% python3 -q
>>> import numpy as np
>>> np.set_printoptions(precision=2, suppress=True, linewidth=120)
>>> def tidy(a):
...     return np.round(a, 2) + 0
... 
>>> feats = np.load("m.npy")
>>> feats
array([[ 1,  2,  2, -2,  1, -1],
       [ 2,  2, -1, -1, -2, -2],
       [-2,  2,  2, -1, -2,  0],
       [ 1, -2, -1,  2, -1,  2],
       [ 0,  0, -2, -2,  1, -2],
       [-1,  2, -1,  0,  2, -2],
       [ 1,  1,  1,  0,  1,  2]])
>>> rng = np.random.default_rng(923529)
>>> idx = rng.permutation(6)
>>> M2 = feats[:, idx] * rng.choice([-1, 1], 6)
>>> M2
array([[-2, -1, -1, -2, -2,  1],
       [-1,  2, -2,  1, -2,  2],
       [-1,  2,  0, -2, -2, -2],
       [ 2,  1,  2,  1,  2,  1],
       [-2, -1, -2,  2,  0,  0],
       [ 0, -2, -2,  1, -2, -1],
       [ 0, -1,  2, -1, -1,  1]])
>>> Uu, _, Vh = np.linalg.svd(feats.T @ M2)
>>> tidy(np.linalg.lstsq(feats, M2)[0])
array([[ 0.,  0.,  0.,  0.,  0.,  1.],
       [ 0.,  0.,  0.,  0., -1.,  0.],
       [ 0.,  0.,  0., -1.,  0.,  0.],
       [ 1.,  0.,  0.,  0.,  0.,  0.],
       [ 0., -1.,  0.,  0.,  0.,  0.],
       [ 0.,  0.,  1.,  0.,  0.,  0.]])
>>> idx
array([3, 4, 5, 2, 1, 0])
>>> Uu, sv, Vh = np.linalg.svd(feats, full_matrices=False)
>>> tidy(Uu.T @ Uu)
array([[1., 0., 0., 0., 0., 0.],
       [0., 1., 0., 0., 0., 0.],
       [0., 0., 1., 0., 0., 0.],
       [0., 0., 0., 1., 0., 0.],
       [0., 0., 0., 0., 1., 0.],
       [0., 0., 0., 0., 0., 1.]])
>>> Uu.shape, sv.shape, Vh.shape
((7, 6), (6,), (6, 6))
>>> tidy(sv)
array([6.6 , 4.86, 3.92, 3.37, 2.15, 1.21])
>>> np.sqrt((sv ** 2).sum()), tidy(np.linalg.norm(feats))
(np.float64(10.0), np.float64(10.0))
>>> M2 = np.c_[feats[:, :1] @ np.array([[0]]), np.array([-1, -3, 2, 0, 2, 0, 1])]
>>> M2
array([[ 0, -1],
       [ 0, -3],
       [ 0,  2],
       [ 0,  0],
       [ 0,  2],
       [ 0,  0],
       [ 0,  1]])
>>> tidy(np.linalg.norm(M2 - feats @ np.linalg.lstsq(feats, M2)[0], axis=0))
array([0.  , 0.68])
>>> M2[:, 1] @ M2[:, 0]
np.int64(0)
>>> tidy(np.linalg.pinv(M2))
array([[ 0.  ,  0.  ,  0.  ,  0.  ,  0.  ,  0.  ,  0.  ],
       [-0.05, -0.16,  0.11,  0.  ,  0.11,  0.  ,  0.05]])
>>> M2.T @ M2
array([[ 0,  0],
       [ 0, 19]])
>>> tidy(np.linalg.svd(M2, compute_uv=False))
array([4.36, 0.  ])
>>> tidy(np.linalg.norm(M2, axis=0))
array([0.  , 4.36])
>>> hat = feats @ np.linalg.solve(feats.T @ feats, feats.T)
>>> tidy(hat @ feats[:, 2])
array([ 2., -1.,  2., -1., -2., -1.,  1.])
>>> np.allclose(hat @ hat, hat)
True
>>> np.linalg.matrix_rank(np.eye(7) - hat)
np.int64(1)
>>> arr = np.loadtxt("x.csv", delimiter=",")
>>> arr
array([[0., 0., 1., 0., 0., 0., 0., 0., 0., 0., 0.],
       [0., 0., 0., 0., 0., 0., 0., 0., 0., 1., 0.],
       [0., 0., 0., 0., 1., 0., 0., 0., 0., 0., 0.],
       [0., 0., 0., 0., 0., 0., 0., 0., 1., 0., 0.],
       [1., 0., 0., 0., 0., 0., 0., 0., 0., 0., 0.],
       [0., 0., 0., 0., 0., 1., 0., 0., 0., 0., 0.],
       [0., 1., 0., 0., 0., 0., 0., 0., 0., 0., 0.],
       [0., 0., 0., 0., 0., 0., 0., 1., 0., 0., 0.],
       [0., 0., 0., 0., 0., 0., 0., 0., 0., 0., 1.],
       [0., 0., 0., 0., 0., 0., 1., 0., 0., 0., 0.],
       [0., 0., 0., 1., 0., 0., 0., 0., 0., 0., 0.]])
>>> M2 = arr / np.sqrt((arr ** 2).mean(axis=1, keepdims=True))
>>> tidy(arr - arr.mean(axis=1, keepdims=True))
array([[-0.09, -0.09,  0.91, -0.09, -0.09, -0.09, -0.09, -0.09, -0.09, -0.09, -0.09],
       [-0.09, -0.09, -0.09, -0.09, -0.09, -0.09, -0.09, -0.09, -0.09,  0.91, -0.09],
       [-0.09, -0.09, -0.09, -0.09,  0.91, -0.09, -0.09, -0.09, -0.09, -0.09, -0.09],
       [-0.09, -0.09, -0.09, -0.09, -0.09, -0.09, -0.09, -0.09,  0.91, -0.09, -0.09],
       [ 0.91, -0.09, -0.09, -0.09, -0.09, -0.09, -0.09, -0.09, -0.09, -0.09, -0.09],
       [-0.09, -0.09, -0.09, -0.09, -0.09,  0.91, -0.09, -0.09, -0.09, -0.09, -0.09],
       [-0.09,  0.91, -0.09, -0.09, -0.09, -0.09, -0.09, -0.09, -0.09, -0.09, -0.09],
       [-0.09, -0.09, -0.09, -0.09, -0.09, -0.09, -0.09,  0.91, -0.09, -0.09, -0.09],
       [-0.09, -0.09, -0.09, -0.09, -0.09, -0.09, -0.09, -0.09, -0.09, -0.09,  0.91],
       [-0.09, -0.09, -0.09, -0.09, -0.09, -0.09,  0.91, -0.09, -0.09, -0.09, -0.09],
       [-0.09, -0.09, -0.09,  0.91, -0.09, -0.09, -0.09, -0.09, -0.09, -0.09, -0.09]])
>>> np.linalg.matrix_rank(arr - arr.mean(axis=1, keepdims=True))
np.int64(10)
>>> tidy(np.linalg.norm(M2, axis=1))
array([3.32, 3.32, 3.32, 3.32, 3.32, 3.32, 3.32, 3.32, 3.32, 3.32, 3.32])
>>> (np.linalg.matrix_power((arr != 0) + (arr.T != 0) + np.eye(11), 11) > 0).astype(int)
array([[1, 0, 1, 0, 1, 0, 0, 0, 0, 0, 0],
       [0, 1, 0, 0, 0, 0, 1, 0, 0, 1, 0],
       [1, 0, 1, 0, 1, 0, 0, 0, 0, 0, 0],
       [0, 0, 0, 1, 0, 0, 0, 0, 1, 0, 1],
       [1, 0, 1, 0, 1, 0, 0, 0, 0, 0, 0],
       [0, 0, 0, 0, 0, 1, 0, 0, 0, 0, 0],
       [0, 1, 0, 0, 0, 0, 1, 0, 0, 1, 0],
       [0, 0, 0, 0, 0, 0, 0, 1, 0, 0, 0],
       [0, 0, 0, 1, 0, 0, 0, 0, 1, 0, 1],
       [0, 1, 0, 0, 0, 0, 1, 0, 0, 1, 0],
       [0, 0, 0, 1, 0, 0, 0, 0, 1, 0, 1]])
>>> np.flatnonzero(np.linalg.matrix_power((arr != 0) + (arr.T != 0) + np.eye(11), 11)[7])
array([7])
>>> tidy(np.linalg.det(arr))
np.float64(1.0)
>>> m1 = np.loadtxt("layer9.csv", delimiter=",")
>>> m1
array([[2.3, 3. , 2. , 0. , 3. , 2. , 3. , 3. , 3. , 0. , 2. ],
       [1. , 2.3, 2. , 2. , 1. , 1. , 0. , 3. , 0. , 1. , 3. ],
       [2. , 3. , 2.3, 2. , 3. , 3. , 2. , 0. , 0. , 2. , 0. ],
       [1. , 1. , 1. , 0.3, 3. , 0. , 0. , 2. , 2. , 1. , 1. ],
       [2. , 0. , 0. , 3. , 2.3, 1. , 3. , 0. , 2. , 1. , 0. ],
       [3. , 1. , 0. , 1. , 3. , 3.3, 3. , 3. , 0. , 3. , 3. ],
       [2. , 1. , 0. , 0. , 1. , 3. , 3.3, 1. , 0. , 2. , 3. ],
       [0. , 3. , 3. , 2. , 0. , 3. , 3. , 1.3, 0. , 2. , 1. ],
       [3. , 1. , 0. , 2. , 1. , 3. , 2. , 3. , 0.3, 0. , 3. ],
       [0. , 0. , 0. , 1. , 2. , 0. , 3. , 2. , 2. , 0.3, 0. ],
       [2. , 3. , 2. , 0. , 3. , 2. , 3. , 3. , 3. , 0. , 2.3]])
>>> np.linalg.cond(m1) > 100
np.True_
>>> tidy(np.linalg.norm(m1, 2) / np.linalg.norm(m1))
np.float64(0.86)
>>> np.linalg.matrix_rank(m1, rtol=0.1)
np.int64(7)
